% python3 -q
>>> import numpy as np
>>> np.set_printoptions(precision=2, suppress=True, linewidth=160)
>>> X = np.loadtxt("data.csv", delimiter=",")
>>> print(X)
[[ 8. -7. -5. -8. -8. -1.  5. -9. -7.]
 [-7.  8. -7. -5. -8. -8. -1.  5. -9.]
 [-5. -7.  8. -7. -5. -8. -8. -1.  5.]
 [-8. -5. -7.  8. -7. -5. -8. -8. -1.]
 [-8. -8. -5. -7.  8. -7. -5. -8. -8.]
 [-1. -8. -8. -5. -7.  8. -7. -5. -8.]
 [ 5. -1. -8. -8. -5. -7.  8. -7. -5.]
 [-9.  5. -1. -8. -8. -5. -7.  8. -7.]
 [-7. -9.  5. -1. -8. -8. -5. -7.  8.]]
>>> # equal to its transpose
>>> w, vecs = np.linalg.eigh(X)
>>> print(np.linalg.svd(X, compute_uv=False))
[35.67 28.42 26.4  19.38 17.07 15.46  3.23  2.18  0.11]
>>> print(np.linalg.eigvalsh(X @ X))
[   0.01    4.73   10.44  238.94  291.28  375.72  696.77  807.6  1272.49]
>>> O, R = np.linalg.qr(X)
>>> print(np.allclose(R.T @ R, X.T @ X))
True
>>> A2 = X / np.linalg.norm(X, axis=1, keepdims=True)
>>> G = A2 @ A2.T
>>> print((np.abs(G) > 0.9).astype(int))
[[1 0 0 0 0 0 0 0 0]
 [0 1 0 0 0 0 0 0 0]
 [0 0 1 0 0 0 0 0 0]
 [0 0 0 1 0 0 0 0 0]
 [0 0 0 0 1 0 0 0 0]
 [0 0 0 0 0 1 0 0 0]
 [0 0 0 0 0 0 1 0 0]
 [0 0 0 0 0 0 0 1 0]
 [0 0 0 0 0 0 0 0 1]]
>>> print(np.argwhere(np.triu(np.abs(G) > 0.95, 1)))
[]
>>> O, vecs = np.linalg.qr(X[:, :4])[0], np.linalg.qr(X[:, 4:])[0]
>>> sv = np.linalg.svd(O.T @ vecs, compute_uv=False)
>>> print(sv)
[1.   0.99 0.98 0.28]
>>> W0 = np.loadtxt("mat.csv", delimiter=",")
>>> print(W0)
[[-5. -8. -5. -8.]
 [-5.  8. -5.  8.]
 [-5. -8. -5. -8.]
 [-5.  8. -5.  8.]]
>>> # looks like rank 2
>>> A2 = W0 / np.sqrt((W0 ** 2).mean(axis=1, keepdims=True))
>>> print(np.linalg.norm(A2, axis=1))
[2. 2. 2. 2.]
>>> print(np.linalg.matrix_rank(A2) == np.linalg.matrix_rank(W0))
True
>>> print(W0 - W0.mean(axis=1, keepdims=True))
[[ 1.5 -1.5  1.5 -1.5]
 [-6.5  6.5 -6.5  6.5]
 [ 1.5 -1.5  1.5 -1.5]
 [-6.5  6.5 -6.5  6.5]]
>>> left, sv, Vh = np.linalg.svd(W0)
>>> vecs = Vh[:(sv > 1e-8).sum()]
>>> rng = np.random.default_rng(103466)
>>> vec = W0[1] + 3 * W0[2] + rng.integers(2) * np.eye(4)[3]
>>> print(vec)
[-20. -16. -20. -16.]
>>> print(np.diag(vecs.T @ vecs))
[0.5 0.5 0.5 0.5]
>>> left, sv, Vh = np.linalg.svd(W0)
>>> print(np.argmax(sv[:-1] / (sv[1:] + 1e-6)) + 1)
2
>>> A2 = left[:, :2] @ np.diag(sv[:2]) @ Vh[:2]
>>> print(np.linalg.matrix_rank(A2))
2
>>> print(np.round(np.abs(W0 - A2).max(), 2))
0.0
>>> print(round(float(np.linalg.norm(W0 - A2) / np.linalg.norm(W0)), 2))
0.0
>>> print(A2)
[[-5. -8. -5. -8.]
 [-5.  8. -5.  8.]
 [-5. -8. -5. -8.]
 [-5.  8. -5.  8.]]
>>> W1 = np.array([[-2, 5, 3, -2, -2],
...     [5, 3, -3, 5, 3],
...     [0, -3, 0, -5, 5],
...     [-5, 4, 2, 0, 4]])
>>> b = np.array([1, 0, 1, 0, 0])
>>> act = np.maximum(A2 @ W1 + b, 0)
>>> print((act > 0).astype(int))
[[1 0 0 0 0]
 [1 1 0 1 1]
 [1 0 0 0 0]
 [1 1 0 1 1]]
>>> print(np.linalg.matrix_rank(act))
2
>>> W2 = np.array([[1, 3, -2], [-3, 3, 0], [-2, -3, -3], [-1, -1, -3], [1, -3, -2]])
>>> print(W1 @ W2)
[[-23   8   5]
 [  0  19 -22]
 [ 19 -19   5]
 [-17 -21  -4]]
>>> print(act @ W2)
[[  11.   33.  -22.]
 [-161.  -27. -329.]
 [  11.   33.  -22.]
 [-161.  -27. -329.]]
>>> arr = np.loadtxt("case12.csv", delimiter=",")
>>> print(arr)
[[ 2.08  0.65  1.61 -1.85 -0.65  2.46 -2.17  0.94]
 [-0.46  1.79 -0.07 -1.15  0.65  0.6  -0.64  1.71]
 [ 3.28 -0.98  3.05 -1.47  0.61  0.33  1.06 -0.57]
 [-1.71  1.92 -1.49  0.13  1.66  0.71 -0.83 -0.41]
 [ 0.7  -0.85  0.83  0.27  1.19 -1.18  1.98 -1.33]
 [-1.09 -1.79 -1.3   1.64 -2.87 -1.13 -0.15  0.52]
 [-2.35 -1.74 -1.97  2.87  0.34 -3.35  2.96 -1.92]
 [ 1.09 -2.6   0.69  0.91 -2.08 -1.03  0.83 -0.53]
 [ 1.48  0.75  1.75 -1.21  2.93  0.02  1.54 -1.11]
 [-2.19  3.   -1.63 -0.17  3.36  0.57 -0.27 -0.63]
 [ 3.84 -3.39  2.34 -0.72 -6.24  2.25 -3.21  1.59]
 [ 1.66  0.76  2.23 -1.23  4.49 -0.91  3.17 -1.88]
 [-8.49  3.63 -7.33  3.29  1.58 -1.64 -0.79  0.53]
 [-0.8  -3.39 -1.31  2.79 -3.17 -1.86  0.69 -1.24]
 [-1.2  -1.02 -0.83  2.01  2.57 -2.63  3.38 -3.25]]
>>> # rows and columns are dependent
>>> left, sv, Vh = np.linalg.svd(arr)
>>> print(sv.round(2) + 0)
[17.01 12.48 11.22  2.3   0.    0.    0.    0.  ]
>>> print(np.argmax(sv[:-1] / (sv[1:] + 1e-6)) + 1)
4
>>> A2 = left[:, :4] @ np.diag(sv[:4]) @ Vh[:4]
>>> print(np.linalg.matrix_rank(A2))
4
>>> print(round(np.linalg.norm(arr - A2, 2), 2), np.round(sv[4], 2))
0.0 0.0
>>> A2 = arr / np.linalg.norm(arr, axis=1, keepdims=True)
>>> G = A2 @ A2.T
>>> print(round(np.degrees(np.arccos(np.clip(G[13, 2], -1, 1))), 2))
106.17
>>> print(G[13])
[-0.56 -0.8  -0.28 -0.43  0.17  0.9   0.69  0.8  -0.61 -0.55  0.26 -0.45  0.13  1.    0.36]
>>> print(np.linalg.norm(A2, axis=1))
[1. 1. 1. 1. 1. 1. 1. 1. 1. 1. 1. 1. 1. 1. 1.]
>>> K = np.load("arr.npy")
>>> print(K)
[[ 298 -121  -39  -20   -2   83   29   45]
 [-121  302 -184 -158 -195  121   -7 -152]
 [ -39 -184  299   97  142 -114   -7  137]
 [ -20 -158   97  314  260   47   30   50]
 [  -2 -195  142  260  349   13   56   53]
 [  83  121 -114   47   13  320   67 -154]
 [  29   -7   -7   30   56   67  196  -55]
 [  45 -152  137   50   53 -154  -55  181]]
>>> # symmetric
>>> left, sv, Vh = np.linalg.svd(K)
>>> print(sv)
[922.05 530.32 374.17 178.33 138.69  69.63  43.23   2.58]
>>> A2 = left[:, :7] @ np.diag(sv[:7]) @ Vh[:7]
>>> print(np.linalg.matrix_rank(K, rtol=0.05))
6
>>> print(round(float(np.linalg.norm(K - A2) / np.linalg.norm(K)), 2))
0.0
>>> print(np.linalg.matrix_rank(A2))
7
>>> O, R = np.linalg.qr(K)
>>> print(np.allclose(R.T @ R, K.T @ K))
True
>>> print(np.abs(np.diag(R)))
[339.3  458.67 140.46 268.64  99.92  53.85 157.28   7.07]
>>> vec = np.array([0, 0, 1, 1, 1, 2, 1, 2])
>>> target = K @ vec
>>> b, lr = np.zeros(8), 1 / np.linalg.norm(K, 2) ** 2
>>> for i in range(250):
...     b -= lr * K.T @ (K @ b - target)
...     if i % 50 == 0: print(i, round(np.linalg.norm(K @ b - target), 2))
... 
0 580.22
50 107.35
100 78.3
150 64.88
200 55.51
>>> print(b)
[ 0.4  -0.04  1.35  1.33  0.82  1.46  0.75  0.81]
>>> A = np.load("run1.npy")
>>> print(A)
[[1 2 1 2 3 2 0 2 2]
 [2 1 2 1 2 3 2 0 2]
 [2 2 1 2 1 2 3 2 0]
 [0 2 2 1 2 1 2 3 2]
 [2 0 2 2 1 2 1 2 3]
 [3 2 0 2 2 1 2 1 2]
 [2 3 2 0 2 2 1 2 1]
 [1 2 3 2 0 2 2 1 2]
 [2 1 2 3 2 0 2 2 1]]
>>> print(np.linalg.matrix_rank(arr, rtol=0.1))
4
>>> print(round(np.linalg.norm(arr, 2) / np.linalg.norm(arr), 2))
0.71
>>> print(np.argsort(-np.linalg.norm(arr, axis=0).round(6), kind="stable")[:3])
[0 4 2]
>>> print([round(float(x), 2) for x in np.linalg.svd(arr, compute_uv=False)[:3]])
[17.01, 12.48, 11.22]
>>> vec = np.array([-9, -5, -1, 4, 3, 8, 5, -7, 6])
>>> print(np.einsum("ij,j->i", A, vec))
[ 11  31  -1   7  16   0 -16  17  -5]
>>> print((A * vec).sum(axis=1))
[ 11  31  -1   7  16   0 -16  17  -5]
>>> print(A @ vec)
[ 11  31  -1   7  16   0 -16  17  -5]
>>> print(A @ (2 * vec))
[ 22  62  -2  14  32   0 -32  34 -10]
>>> print(A @ np.ones(9))
[15. 15. 15. 15. 15. 15. 15. 15. 15.]
>>> print(np.linalg.norm(A @ vec) <= np.linalg.norm(A, 2) * np.linalg.norm(vec) + 1e-9)
True
>>> mat = np.loadtxt("test14.csv", delimiter=",")
>>> print(mat)
[[ 0.02  0.05 -0.09 -0.02  0.05  0.05  0.02 -0.02 -0.02]
 [ 0.05  0.16 -0.26 -0.05  0.16  0.16  0.05 -0.05 -0.05]
 [-0.09 -0.26  0.44  0.09 -0.26 -0.26 -0.09  0.09  0.09]
 [-0.02 -0.05  0.09  0.02 -0.05 -0.05 -0.02  0.02  0.02]
 [ 0.05  0.16 -0.26 -0.05  0.16  0.16  0.05 -0.05 -0.05]
 [ 0.05  0.16 -0.26 -0.05  0.16  0.16  0.05 -0.05 -0.05]
 [ 0.02  0.05 -0.09 -0.02  0.05  0.05  0.02 -0.02 -0.02]
 [-0.02 -0.05  0.09  0.02 -0.05 -0.05 -0.02  0.02  0.02]
 [-0.02 -0.05  0.09  0.02 -0.05 -0.05 -0.02  0.02  0.02]]
>>> # looks like rank 1
>>> print(np.argsort(-np.linalg.norm(mat, axis=0).round(6), kind="stable")[:3])
[2 1 4]
>>> print(np.linalg.cond(mat) > 100)
True
>>> print([round(float(x), 2) for x in np.linalg.svd(mat, compute_uv=False)[:3]])
[1.0, 0.0, 0.0]
>>> w, vecs = np.linalg.eigh(mat)
>>> vec = np.array([2, 0, 1, 1, -2, -1, 1, 0, -2])
>>> print(vecs * np.maximum(w, 0) @ vecs.T)
[[ 0.02  0.05 -0.09 -0.02  0.05  0.05  0.02 -0.02 -0.02]
 [ 0.05  0.16 -0.26 -0.05  0.16  0.16  0.05 -0.05 -0.05]
 [-0.09 -0.26  0.44  0.09 -0.26 -0.26 -0.09  0.09  0.09]
 [-0.02 -0.05  0.09  0.02 -0.05 -0.05 -0.02  0.02  0.02]
 [ 0.05  0.16 -0.26 -0.05  0.16  0.16  0.05 -0.05 -0.05]
 [ 0.05  0.16 -0.26 -0.05  0.16  0.16  0.05 -0.05 -0.05]
 [ 0.02  0.05 -0.09 -0.02  0.05  0.05  0.02 -0.02 -0.02]
 [-0.02 -0.05  0.09  0.02 -0.05 -0.05 -0.02  0.02  0.02]
 [-0.02 -0.05  0.09  0.02 -0.05 -0.05 -0.02  0.02  0.02]]
>>> print((np.sign(vecs[:, -1].round(6)) == np.sign(vecs[0, -1].round(6))).astype(int))
[1 1 0 0 1 1 1 0 0]
>>> print(round(np.abs(mat).sum(axis=1).max(), 2), round(float(np.abs(w).max()), 2))
1.67 1.0
>>> r = np.linalg.matrix_rank(mat)
>>> print(r)
1
>>> null = np.linalg.svd(mat)[2][r:].T
>>> print(null.shape)
(9, 8)
>>> vec = np.array([1, 3, 2, -2, 1, -2, 1, 2, -2])
>>> print(np.round(mat @ vec, 2) + 0)
[0. 0. 0. 0. 0. 0. 0. 0. 0.]
>>> print(np.trace(mat))
1.0
>>> feats = np.load("block7.npy")
>>> print(feats)
[[  4.     0.8    8.83   0.95   4.64   3.3   -2.39  -4.18   3.32   2.29  17.83]
 [  3.08   2.03   0.33  -0.06   1.61   2.79   0.87  -1.6    2.45  -1.05   1.69]
 [ 12.    -1.26   2.81  -0.88  -2.38   1.61   2.7   -3.35   4.24  -3.77  -0.22]
 [ 11.12  -3.39   4.08  -1.02  -0.86  -0.18   0.61  -2.88   2.14  -0.4    4.  ]
 [  5.89   3.49  -2.61  -0.64   0.37   4.18   3.26  -1.56   4.08  -3.77  -4.94]
 [ -3.23   1.77  -6.32  -0.42  -2.1   -0.1    2.23   2.15  -0.86  -2.44 -11.73]
 [ -1.7    3.78   3.15   1.13   3.52   3.87  -0.65  -1.63   2.77   0.09   8.1 ]
 [ -4.84   1.68   2.65   1.29   1.89   1.07  -1.59  -0.14   0.15   1.11   6.4 ]
 [-10.11   4.97  -3.57   1.33  -0.77   1.61   0.96   2.29  -0.1   -2.47  -5.47]
 [ -6.52  -3.6    3.51   0.64   2.49  -4.04  -4.88   1.34  -4.92   6.6    9.53]
 [  5.16   1.98  -3.5   -1.1    0.51   2.69   2.63  -0.81   2.36  -2.25  -5.69]
 [  1.32  -0.92   2.23   0.42  -4.13  -0.88   1.14  -0.54   1.13  -3.21  -1.56]
 [  9.01  -2.74   6.13  -0.33   0.15   0.18  -0.53  -3.32   2.38   0.43   8.65]
 [ -3.87   2.18   1.5    1.15  -2.28   0.8    0.86   0.11   1.44  -3.17  -0.33]
 [ -9.59   1.84   5.42   2.32   1.24   0.16  -2.87   0.24  -0.54   1.39  10.23]
 [  6.98   3.09  -2.13  -0.48  -3.65   3.63   5.06  -1.57   5.29  -7.48  -9.17]
 [  1.21  -4.84   5.32  -0.29   5.1   -2.71  -5.14  -0.86  -3.36   8.27  14.66]
 [  4.14  -2.04  -1.92  -1.23   0.9   -0.86  -0.12   0.05  -0.91   1.76  -1.95]
 [ -1.55  -0.97   1.43   0.59  -4.35  -1.81   0.78   0.54   0.07  -2.88  -2.69]
 [ 11.99  -4.45   3.76  -1.67   5.15  -0.07  -2.23  -3.2    0.05   5.79  10.94]
 [  4.09  -4.52   0.28  -1.05  -0.12  -3.11  -1.1    0.15  -2.23   2.79   0.46]
 [ -4.69   5.67  -3.59   0.76  -0.01   3.69   2.36   0.73   2.3   -3.75  -5.78]
 [-10.39   0.56  -0.92   1.37  -2.98  -2.56  -0.66   2.86  -2.81  -0.66  -3.59]
 [-11.27   0.19   0.23   1.37   1.17  -2.24  -3.17   2.64  -3.77   3.27   3.26]
 [ -8.87   0.78  -0.27   0.74   2.88  -0.95  -2.86   1.88  -3.09   3.96   4.07]
 [ -5.33   3.01   2.56   1.83  -5.54   0.85   2.08   0.03   2.7   -6.49  -2.66]
 [  9.32  -2.56  -3.22  -2.03   0.38  -0.34   1.43  -0.75   0.09   0.47  -5.3 ]
 [  5.46   0.04   2.08  -0.37   2.18   1.82  -0.05  -2.11   1.99   0.69   4.74]
 [ 15.92  -5.37   7.25  -1.5    3.06  -0.04  -1.5   -4.78   2.15   3.6   12.83]
 [  8.95   1.65  -1.75  -1.01  -1.8    3.08   4.05  -1.93   4.47  -4.96  -6.37]
 [ -6.19   1.03  -5.02  -0.02  -1.03  -1.19   0.42   2.79  -2.42  -0.16  -7.87]
 [ -0.01  -4.99   0.98  -0.82   4.98  -3.52  -4.67   0.67  -5.1    8.77   8.44]
 [ -4.6   -1.08  -8.14  -1.1   -1.97  -3.12   0.83   3.85  -4.21   0.36 -13.19]
 [ 14.5   -3.23   1.21  -2.3    5.45   1.37  -0.72  -3.37   1.29   4.44   6.67]
 [ 13.9   -2.68   3.07  -1.39  -0.41   0.96   1.64  -3.63   3.41  -1.24   2.48]
 [ -4.86  -1.11  -7.74  -0.93  -0.43  -2.96  -0.07   3.81  -4.59   1.93 -10.8 ]
 [ -3.38   1.67  -0.35   0.23   3.7    1.2   -1.56   0.29  -0.7    2.64   3.82]
 [ -3.    -3.79  -0.35   0.05  -4.22  -4.74  -0.57   2.12  -3.38   0.26  -4.25]
 [  2.71   1.17   2.93   0.15   4.52   2.71  -1.21  -1.99   1.78   2.34   8.89]
 [  1.02   5.14   0.11   0.42   2.34   5.28   1.68  -1.72   4.33  -2.69   1.54]
 [  1.28   0.41  -4.75  -1.15   1.6    0.41   0.64   0.93  -0.91   1.02  -5.38]]
>>> vec = np.array([0, 3, 5, 1, 1, 2, 5, 3, 5, 5, 4])
>>> target = feats @ vec
>>> print(np.round(np.linalg.solve(feats.T @ feats, feats.T @ target), 2) + 0)
[0. 3. 5. 1. 1. 2. 5. 3. 5. 5. 4.]
>>> print(np.round(np.linalg.lstsq(feats, target)[0], 2) + 0)
[0. 3. 5. 1. 1. 2. 5. 3. 5. 5. 4.]
>>> print(np.round(np.linalg.pinv(feats) @ feats, 2) + 0)
[[1. 0. 0. 0. 0. 0. 0. 0. 0. 0. 0.]
 [0. 1. 0. 0. 0. 0. 0. 0. 0. 0. 0.]
 [0. 0. 1. 0. 0. 0. 0. 0. 0. 0. 0.]
 [0. 0. 0. 1. 0. 0. 0. 0. 0. 0. 0.]
 [0. 0. 0. 0. 1. 0. 0. 0. 0. 0. 0.]
 [0. 0. 0. 0. 0. 1. 0. 0. 0. 0. 0.]
 [0. 0. 0. 0. 0. 0. 1. 0. 0. 0. 0.]
 [0. 0. 0. 0. 0. 0. 0. 1. 0. 0. 0.]
 [0. 0. 0. 0. 0. 0. 0. 0. 1. 0. 0.]
 [0. 0. 0. 0. 0. 0. 0. 0. 0. 1. 0.]
 [0. 0. 0. 0. 0. 0. 0. 0. 0. 0. 1.]]
>>> target = target + 0.1 * rng.normal(size=41)
>>> print(target)
[ 133.63   28.15   15.16   26.94   -0.91  -74.86   78.14   47.07  -22.15   27.83  -18.25   -9.5    58.73    9.13   68.11  -25.44   66.38  -21.77  -22.6
   60.99  -20.04   -9.17  -36.1     2.38   14.5     0.74  -39.56   41.82   79.99  -13.9   -59.26   17.93 -109.37   43.89   25.43  -94.64   27.53  -55.78
   72.16   46.93  -36.23]
>>> b, *_ = np.linalg.lstsq(feats, target)
>>> print(b)
[0.03 3.11 4.65 1.24 0.67 1.96 4.67 2.64 5.11 5.14 4.08]
>>> print(np.round(feats.T @ (target - feats @ b), 2) + 0)
[0. 0. 0. 0. 0. 0. 0. 0. 0. 0. 0.]
>>> print(b.round())
[0. 3. 5. 1. 1. 2. 5. 3. 5. 5. 4.]
>>> print(round(np.linalg.norm(target - feats @ b), 2))
0.55
